$ ipython --no-banner

In [1]: import numpy as np

In [2]: np.set_printoptions(suppress=True, linewidth=100)

In [3]: tidy = lambda a: np.round(a, 1) + 0

In [4]: W0 = np.array([[17.0, -11.0, -3.0, 0.0],
   ...:     [16.0, -13.0, -6.0, 0.0],
   ...:     [-16.0, 17.0, 10.0, 0.0],
   ...:     [-16.0, 11.0, 3.0, 1.0]])

In [5]: W0
Out[5]: 
array([[ 17., -11.,  -3.,   0.],
       [ 16., -13.,  -6.,   0.],
       [-16.,  17.,  10.,   0.],
       [-16.,  11.,   3.,   1.]])

In [6]: rng = np.random.default_rng(77)

In [7]: idx = rng.permutation(4)

In [8]: idx
Out[8]: array([0, 3, 2, 1])

In [9]: A2 = W0[idx][:, idx]

In [10]: tidy(np.sort(np.abs(np.linalg.eigvals(A2))))
Out[10]: array([1., 1., 4., 9.])

In [11]: A2
Out[11]: 
array([[ 17.,   0.,  -3., -11.],
       [-16.,   1.,   3.,  11.],
       [-16.,   0.,  10.,  17.],
       [ 16.,   0.,  -6., -13.]])

In [12]: G = W0.T @ W0

In [13]: print(np.diag(G))
[1057.  700.  154.    1.]

In [14]: tidy(np.linalg.eigvalsh(G)[::-1])
Out[14]: array([1871. ,   40.3,    0.7,    0. ])

In [15]: np.linalg.matrix_rank(G)
Out[15]: np.int64(4)

In [16]: (W0 @ W0.T).shape
Out[16]: (4, 4)

In [17]: tidy(np.linalg.svd(W0, compute_uv=False) ** 2)
Out[17]: array([1871. ,   40.3,    0.7,    0. ])

In [18]: vals, evecs = np.linalg.eig(W0)

In [19]: tidy(vals)
Out[19]: array([1., 9., 1., 4.])

In [20]: W0 @ evecs[:, 0] - vals[0] * evecs[:, 0]
Out[20]: array([0., 0., 0., 0.])

In [21]: tidy(np.prod(vals))
Out[21]: np.float64(36.0)

In [22]: m1 = np.load("a.npy")

In [23]: m1
Out[23]: 
array([[0.3, 0. , 1. , 1. , 0. , 2. , 1. , 1. , 1. , 2. ],
       [3. , 0.3, 3. , 1. , 0. , 3. , 1. , 0. , 3. , 2. ],
       [1. , 3. , 2.3, 2. , 3. , 2. , 1. , 2. , 2. , 2. ],
       [1. , 1. , 3. , 1.3, 2. , 2. , 2. , 1. , 3. , 2. ],
       [2. , 2. , 1. , 2. , 0.3, 1. , 2. , 0. , 0. , 0. ],
       [2. , 2. , 1. , 0. , 1. , 3.3, 1. , 0. , 1. , 1. ],
       [1. , 1. , 2. , 0. , 2. , 0. , 3.3, 0. , 2. , 0. ],
       [1. , 2. , 2. , 0. , 1. , 3. , 2. , 2.3, 2. , 0. ],
       [3. , 1. , 0. , 0. , 0. , 3. , 1. , 1. , 3.3, 2. ],
       [0. , 0. , 1. , 1. , 0. , 2. , 1. , 1. , 1. , 2.3]])

In [24]: idx = rng.permutation(10)

In [25]: A2 = m1[:, idx] * rng.choice([-1, 1], 10)

In [26]: A2
Out[26]: 
array([[ 1. , -1. , -1. ,  0. ,  1. ,  2. ,  0.3,  2. ,  1. , -0. ],
       [ 3. , -1. , -3. ,  0.3,  0. ,  2. ,  3. ,  3. ,  1. , -0. ],
       [ 2. , -1. , -2.3,  3. ,  2. ,  2. ,  1. ,  2. ,  2. , -3. ],
       [ 3. , -2. , -3. ,  1. ,  1. ,  2. ,  1. ,  2. ,  1.3, -2. ],
       [ 0. , -2. , -1. ,  2. ,  0. ,  0. ,  2. ,  1. ,  2. , -0.3],
       [ 1. , -1. , -1. ,  2. ,  0. ,  1. ,  2. ,  3.3,  0. , -1. ],
       [ 2. , -3.3, -2. ,  1. ,  0. ,  0. ,  1. ,  0. ,  0. , -2. ],
       [ 2. , -2. , -2. ,  2. ,  2.3,  0. ,  1. ,  3. ,  0. , -1. ],
       [ 3.3, -1. , -0. ,  1. ,  1. ,  2. ,  3. ,  3. ,  0. , -0. ],
       [ 1. , -1. , -1. ,  0. ,  1. ,  2.3,  0. ,  2. ,  1. , -0. ]])

In [27]: left, _, Vh = np.linalg.svd(m1.T @ A2)

In [28]: tidy(np.linalg.lstsq(m1, A2)[0])
Out[28]: 
array([[ 0.,  0.,  0.,  0.,  0.,  0.,  1.,  0.,  0.,  0.],
       [ 0.,  0.,  0.,  1.,  0.,  0.,  0.,  0.,  0.,  0.],
       [ 0.,  0., -1.,  0.,  0.,  0.,  0.,  0.,  0.,  0.],
       [ 0.,  0.,  0.,  0.,  0.,  0.,  0.,  0.,  1.,  0.],
       [ 0.,  0.,  0.,  0.,  0.,  0.,  0.,  0.,  0., -1.],
       [ 0.,  0.,  0.,  0.,  0.,  0.,  0.,  1.,  0.,  0.],
       [ 0., -1.,  0.,  0.,  0.,  0.,  0.,  0.,  0.,  0.],
       [ 0.,  0.,  0.,  0.,  1.,  0.,  0.,  0.,  0.,  0.],
       [ 1.,  0.,  0.,  0.,  0.,  0.,  0.,  0.,  0.,  0.],
       [ 0.,  0.,  0.,  0.,  0.,  1.,  0.,  0.,  0.,  0.]])

In [29]: tidy(np.linalg.det(m1))
Out[29]: np.float64(577.4)

In [30]: m1.inv()
AttributeError: 'numpy.ndarray' object has no attribute 'inv'


In [31]: (m1 - m1.T) / 2
Out[31]: 
array([[ 0. , -1.5,  0. ,  0. , -1. ,  0. ,  0. ,  0. , -1. ,  1. ],
       [ 1.5,  0. ,  0. ,  0. , -1. ,  0.5,  0. , -1. ,  1. ,  1. ],
       [ 0. ,  0. ,  0. , -0.5,  1. ,  0.5, -0.5,  0. ,  1. ,  0.5],
       [ 0. ,  0. ,  0.5,  0. ,  0. ,  1. ,  1. ,  0.5,  1.5,  0.5],
       [ 1. ,  1. , -1. ,  0. ,  0. ,  0. ,  0. , -0.5,  0. ,  0. ],
       [ 0. , -0.5, -0.5, -1. ,  0. ,  0. ,  0.5, -1.5, -1. , -0.5],
       [ 0. ,  0. ,  0.5, -1. ,  0. , -0.5,  0. , -1. ,  0.5, -0.5],
       [ 0. ,  1. ,  0. , -0.5,  0.5,  1.5,  1. ,  0. ,  0.5, -0.5],
       [ 1. , -1. , -1. , -1.5,  0. ,  1. , -0.5, -0.5,  0. ,  0.5],
       [-1. , -1. , -0.5, -0.5,  0. ,  0.5,  0.5,  0.5, -0.5,  0. ]])

In [32]: (m1 + m1.T) / 2
Out[32]: 
array([[0.3, 1.5, 1. , 1. , 1. , 2. , 1. , 1. , 2. , 1. ],
       [1.5, 0.3, 3. , 1. , 1. , 2.5, 1. , 1. , 2. , 1. ],
       [1. , 3. , 2.3, 2.5, 2. , 1.5, 1.5, 2. , 1. , 1.5],
       [1. , 1. , 2.5, 1.3, 2. , 1. , 1. , 0.5, 1.5, 1.5],
       [1. , 1. , 2. , 2. , 0.3, 1. , 2. , 0.5, 0. , 0. ],
       [2. , 2.5, 1.5, 1. , 1. , 3.3, 0.5, 1.5, 2. , 1.5],
       [1. , 1. , 1.5, 1. , 2. , 0.5, 3.3, 1. , 1.5, 0.5],
       [1. , 1. , 2. , 0.5, 0.5, 1.5, 1. , 2.3, 1.5, 0.5],
       [2. , 2. , 1. , 1.5, 0. , 2. , 1.5, 1.5, 3.3, 1.5],
       [1. , 1. , 1.5, 1.5, 0. , 1.5, 0.5, 0.5, 1.5, 2.3]])

In [33]: np.linalg.determinant(m1)
AttributeError: module 'numpy.linalg' has no attribute 'determinant'


In [34]: Q, evecs = np.linalg.qr(m1[:, :2])[0], np.linalg.qr(m1[:, 2:])[0]

In [35]: s = np.linalg.svd(Q.T @ evecs, compute_uv=False)

In [36]: (s > 0.9).sum()
Out[36]: np.int64(2)

In [37]: tidy(s)
Out[37]: array([1., 1.])

In [38]: mat = np.load("case13.npy")

In [39]: print(mat)
[[ 0  6 -5 -3  3  1]
 [-6  0  3 -1  0  2]
 [ 5 -3  0 -2  3 -4]
 [ 3  1  2  0 -6  0]
 [-3  0 -3  6  0  2]
 [-1 -2  4  0 -2  0]]

In [40]: left, s, Vh = np.linalg.svd(mat)

In [41]: np.argmax(s[:-1] / (s[1:] + 1e-6)) + 1
Out[41]: np.int64(4)

In [42]: A2 = left[:, :4] @ np.diag(s[:4]) @ Vh[:4]

In [43]: np.linalg.matrix_rank(mat, rtol=0.05)
Out[43]: np.int64(4)

In [44]: tidy(np.abs(mat - A2).max())
Out[44]: np.float64(0.2)

In [45]: vec = np.array([1, 1, 1, 2, 0, 0])

In [46]: target = mat @ vec

In [47]: beta, lr = np.zeros(6), 1 / np.linalg.norm(mat, 2) ** 2

In [48]: for i in range(6):
    ...:     beta -= lr * mat.T @ (mat @ beta - target)
    ...:     if i % 2 == 0: print(i, round(np.linalg.norm(mat @ beta - target), 1))
    ...: 
0 5.7
2 2.0
4 0.9

In [49]: tidy(np.linalg.cond(mat))
Out[49]: np.float64(34.7)

In [50]: mat @ mat
Out[50]: 
array([[-80,  10,   7,  22,   1,  38],
       [ 10, -50,  36,  12,  -7, -18],
       [  7,  36, -63,   6,  35,   5],
       [ 22,  12,   6, -50,  15, -15],
       [  1,  -7,  35,  15, -58,   9],
       [ 38, -18,   5, -15,   9, -25]])

In [51]: mat.inv()
AttributeError: 'numpy.ndarray' object has no attribute 'inv'


In [52]: print(np.trace(mat))
0

In [53]: assert mat == mat.T
ValueError: The truth value of an array with more than one element is ambiguous. Use a.any() or a.all()


In [54]: np.linalg.determinant(mat)
AttributeError: module 'numpy.linalg' has no attribute 'determinant'


In [55]: np.linalg.matrix_power(mat, 2)
Out[55]: 
array([[-80,  10,   7,  22,   1,  38],
       [ 10, -50,  36,  12,  -7, -18],
       [  7,  36, -63,   6,  35,   5],
       [ 22,  12,   6, -50,  15, -15],
       [  1,  -7,  35,  15, -58,   9],
       [ 38, -18,   5, -15,   9, -25]])

In [56]: (mat - mat.T) / 2
Out[56]: 
array([[ 0.,  6., -5., -3.,  3.,  1.],
       [-6.,  0.,  3., -1.,  0.,  2.],
       [ 5., -3.,  0., -2.,  3., -4.],
       [ 3.,  1.,  2.,  0., -6.,  0.],
       [-3.,  0., -3.,  6.,  0.,  2.],
       [-1., -2.,  4.,  0., -2.,  0.]])

In [57]: F = np.loadtxt("run12.csv", delimiter=",")

In [58]: print(F)
[[ 0.  0.  0.  0.  1.  0.  1.  3.]
 [ 2.  2.  1.  1.  1.  1.  1.  4.]
 [ 5.  4.  4.  4.  2.  4.  1.  7.]
 [ 5.  5.  7.  7.  2.  6.  3.  7.]
 [ 7.  5.  9.  9.  4.  6.  3.  9.]
 [ 9.  7. 10. 11.  4.  8.  3. 10.]
 [12. 10. 13. 14.  6. 10.  5. 10.]
 [14. 13. 15. 14.  8. 11.  8. 10.]
 [17. 16. 15. 17. 11. 14. 11. 10.]
 [18. 18. 17. 20. 11. 17. 14. 11.]
 [19. 18. 20. 23. 14. 17. 14. 12.]
 [21. 18. 23. 26. 17. 19. 16. 12.]
 [22. 21. 25. 28. 17. 21. 16. 13.]]

In [59]: print(round(np.log10(np.linalg.cond(F))))
2

In [60]: np.linalg.cond(F) > 100
Out[60]: np.True_

In [61]: tidy(np.abs(np.linalg.svd(F)[2][-1]))
Out[61]: array([0.1, 0.3, 0.2, 0.6, 0.2, 0.7, 0.1, 0.1])

In [62]: th = np.radians(128)

In [63]: Rm = np.eye(8)

In [64]: Rm[6, 6] = Rm[3, 3] = np.cos(th)

In [65]: Rm[6, 3], Rm[3, 6] = -np.sin(th), np.sin(th)

In [66]: tidy(Rm)
Out[66]: 
array([[ 1. ,  0. ,  0. ,  0. ,  0. ,  0. ,  0. ,  0. ],
       [ 0. ,  1. ,  0. ,  0. ,  0. ,  0. ,  0. ,  0. ],
       [ 0. ,  0. ,  1. ,  0. ,  0. ,  0. ,  0. ,  0. ],
       [ 0. ,  0. ,  0. , -0.6,  0. ,  0. ,  0.8,  0. ],
       [ 0. ,  0. ,  0. ,  0. ,  1. ,  0. ,  0. ,  0. ],
       [ 0. ,  0. ,  0. ,  0. ,  0. ,  1. ,  0. ,  0. ],
       [ 0. ,  0. ,  0. , -0.8,  0. ,  0. , -0.6,  0. ],
       [ 0. ,  0. ,  0. ,  0. ,  0. ,  0. ,  0. ,  1. ]])

In [67]: A2 = F @ Rm.T

In [68]: tidy(np.abs(A2 - F).max(axis=0))
Out[68]: array([ 0. ,  0. ,  0. , 32.6,  0. ,  0. , 47.9,  0. ])

In [69]: tidy(np.linalg.svd(F, compute_uv=False)), tidy(np.linalg.svd(A2, compute_uv=False))
Out[69]: 
(array([125.5,  11.7,   5.7,   3.8,   2.9,   1.9,   1.1,   0.9]),
 array([125.5,  11.7,   5.7,   3.8,   2.9,   1.9,   1.1,   0.9]))

In [70]: idx = rng.permutation(8)

In [71]: A2 = Rm[:, idx] * rng.choice([-1, 1], 8)

In [72]: tidy(A2)
Out[72]: 
array([[ 0. ,  0. , -1. ,  0. ,  0. ,  0. ,  0. ,  0. ],
       [ 0. ,  0. ,  0. ,  0. ,  0. ,  0. , -1. ,  0. ],
       [ 0. ,  0. ,  0. ,  0. ,  1. ,  0. ,  0. ,  0. ],
       [ 0. ,  0. ,  0. ,  0.6,  0. ,  0. ,  0. , -0.8],
       [ 1. ,  0. ,  0. ,  0. ,  0. ,  0. ,  0. ,  0. ],
       [ 0. ,  0. ,  0. ,  0. ,  0. , -1. ,  0. ,  0. ],
       [ 0. ,  0. ,  0. ,  0.8,  0. ,  0. ,  0. ,  0.6],
       [ 0. , -1. ,  0. ,  0. ,  0. ,  0. ,  0. ,  0. ]])

In [73]: left, _, Vh = np.linalg.svd(Rm.T @ A2)

In [74]: print(tidy(np.linalg.lstsq(Rm, A2)[0]))
[[ 0.  0. -1.  0.  0.  0.  0.  0.]
 [ 0.  0.  0.  0.  0.  0. -1.  0.]
 [ 0.  0.  0.  0.  1.  0.  0.  0.]
 [ 0.  0.  0. -1.  0.  0.  0.  0.]
 [ 1.  0.  0.  0.  0.  0.  0.  0.]
 [ 0.  0.  0.  0.  0. -1.  0.  0.]
 [ 0.  0.  0.  0.  0.  0.  0. -1.]
 [ 0. -1.  0.  0.  0.  0.  0.  0.]]
